In [1]: import numpy as np

In [2]: np.set_printoptions(precision=2, suppress=True, linewidth=140)

In [3]: def tidy(a):
   ...:     return np.round(a, 2) + 0
   ...: 

In [4]: mat = np.loadtxt("data.csv", delimiter=",")

In [5]: mat
Out[5]: 
array([[-0.9 ,  1.  , -1.4 ,  1.5 , -2.  , -1.49],
       [-2.  , -0.6 , -1.5 , -1.9 , -0.3 ,  1.91],
       [ 0.6 , -0.7 ,  1.3 ,  1.2 ,  0.6 , -1.22],
       [ 0.4 ,  0.8 ,  0.4 , -1.3 ,  1.6 ,  1.33],
       [-0.2 ,  0.4 ,  0.9 ,  0.8 ,  0.2 , -0.84],
       [-1.7 , -0.3 ,  0.1 ,  0.7 ,  1.1 , -0.67],
       [ 0.4 ,  0.4 , -0.7 ,  1.  ,  2.2 , -1.  ],
       [ 0.  ,  1.4 , -0.4 , -0.2 ,  2.1 ,  0.16],
       [ 1.4 , -0.2 ,  1.3 ,  0.9 , -0.1 , -0.9 ],
       [-1.  , -1.  , -0.8 , -0.3 ,  1.8 ,  0.29],
       [ 1.1 , -0.3 , -0.3 , -0.9 , -0.3 ,  0.83],
       [ 1.1 ,  1.6 ,  0.5 ,  1.  ,  1.6 , -1.01],
       [ 0.6 ,  0.8 , -0.3 , -0.8 , -2.4 ,  0.77],
       [ 1.  , -0.8 , -1.4 ,  1.1 ,  0.8 , -1.05],
       [ 1.4 ,  0.7 ,  0.6 ,  1.9 , -0.5 , -1.96],
       [-0.9 , -0.3 , -0.1 ,  1.5 , -0.6 , -1.47],
       [ 1.3 , -0.4 ,  0.  , -1.  , -1.4 ,  0.97],
       [-1.1 , -0.7 ,  0.1 , -0.4 , -0.3 ,  0.32]])

In [6]: rng = np.random.default_rng(206958)

In [7]: M2 = mat + rng.integers(-2, 3, (18, 5)) @ rng.integers(-2, 3, (5, 6))

In [8]: tidy(M2)
Out[8]: 
array([[ -3.9 ,   7.  ,   0.6 ,   0.5 ,   2.  ,  -2.49],
       [ -5.  ,   1.4 ,  -3.5 ,  -5.9 ,   3.7 ,   5.91],
       [ -4.4 ,  -2.7 ,  -0.7 ,  -5.8 ,   4.6 ,   1.78],
       [  0.4 ,   0.8 ,   4.4 ,   2.7 ,  -0.4 ,  -5.67],
       [ -2.2 ,   1.4 ,   6.9 ,   1.8 ,   2.2 ,  -4.84],
       [ -3.7 ,   0.7 ,   2.1 ,  -0.3 ,   3.1 ,  -1.67],
       [  2.4 ,   1.4 ,  -2.7 ,   6.  ,  -1.8 ,  -5.  ],
       [  3.  ,   6.4 ,   7.6 ,   5.8 ,   4.1 ,   0.16],
       [ -2.6 ,  -9.2 ,  -4.7 ,  -8.1 ,  -0.1 ,   2.1 ],
       [ -2.  ,  -2.  ,  -4.8 ,  -0.3 ,  -0.2 ,  -1.71],
       [  2.1 ,  -3.3 ,  -0.3 ,  -1.9 ,  -0.3 ,   3.83],
       [  1.1 ,   8.6 ,   6.5 ,   7.  ,   1.6 ,  -9.01],
       [  2.6 ,   9.8 ,   1.7 ,   2.2 ,  -0.4 ,   1.77],
       [  3.  ,  -7.8 , -11.4 ,  -2.9 ,  -3.2 ,   4.95],
       [ -3.6 ,  -5.3 ,  -1.4 ,  -5.1 ,   1.5 ,  -0.96],
       [  1.1 ,  -9.3 ,  -6.1 ,  -0.5 ,  -4.6 ,   2.53],
       [ -2.7 ,   0.6 ,   2.  ,  -4.  ,   2.6 ,   0.97],
       [  2.9 ,   3.3 ,   0.1 ,   7.6 ,  -4.3 ,  -3.68]])

In [9]: np.linalg.matrix_rank(M2 - mat, tol=1e-8)
Out[9]: np.int64(5)

In [10]: tidy(M2 - mat)
Out[10]: 
array([[ -3.,   6.,   2.,  -1.,   4.,  -1.],
       [ -3.,   2.,  -2.,  -4.,   4.,   4.],
       [ -5.,  -2.,  -2.,  -7.,   4.,   3.],
       [  0.,   0.,   4.,   4.,  -2.,  -7.],
       [ -2.,   1.,   6.,   1.,   2.,  -4.],
       [ -2.,   1.,   2.,  -1.,   2.,  -1.],
       [  2.,   1.,  -2.,   5.,  -4.,  -4.],
       [  3.,   5.,   8.,   6.,   2.,   0.],
       [ -4.,  -9.,  -6.,  -9.,   0.,   3.],
       [ -1.,  -1.,  -4.,   0.,  -2.,  -2.],
       [  1.,  -3.,   0.,  -1.,   0.,   3.],
       [  0.,   7.,   6.,   6.,   0.,  -8.],
       [  2.,   9.,   2.,   3.,   2.,   1.],
       [  2.,  -7., -10.,  -4.,  -4.,   6.],
       [ -5.,  -6.,  -2.,  -7.,   2.,   1.],
       [  2.,  -9.,  -6.,  -2.,  -4.,   4.],
       [ -4.,   1.,   2.,  -3.,   4.,   0.],
       [  4.,   4.,   0.,   8.,  -4.,  -4.]])

In [11]: idx = rng.integers(0, 2, 6)

In [12]: A = (idx[:, None] == idx) * 3 + np.eye(6)

In [13]: A
Out[13]: 
array([[4., 3., 0., 0., 3., 3.],
       [3., 4., 0., 0., 3., 3.],
       [0., 0., 4., 3., 0., 0.],
       [0., 0., 3., 4., 0., 0.],
       [3., 3., 0., 0., 4., 3.],
       [3., 3., 0., 0., 3., 4.]])

In [14]: Xc = (mat - mat.mean(axis=0)) / mat.std(axis=0)

In [15]: tidy(Xc.std(axis=0))
Out[15]: array([1., 1., 1., 1., 1., 1.])

In [16]: b = np.linalg.lstsq(np.delete(Xc, 4, axis=1), Xc[:, 4])[0]

In [17]: np.abs(b).argmax()
Out[17]: np.int64(3)

In [18]: tidy(b)
Out[18]: array([-0.06,  0.09,  0.2 ,  8.42,  8.42])
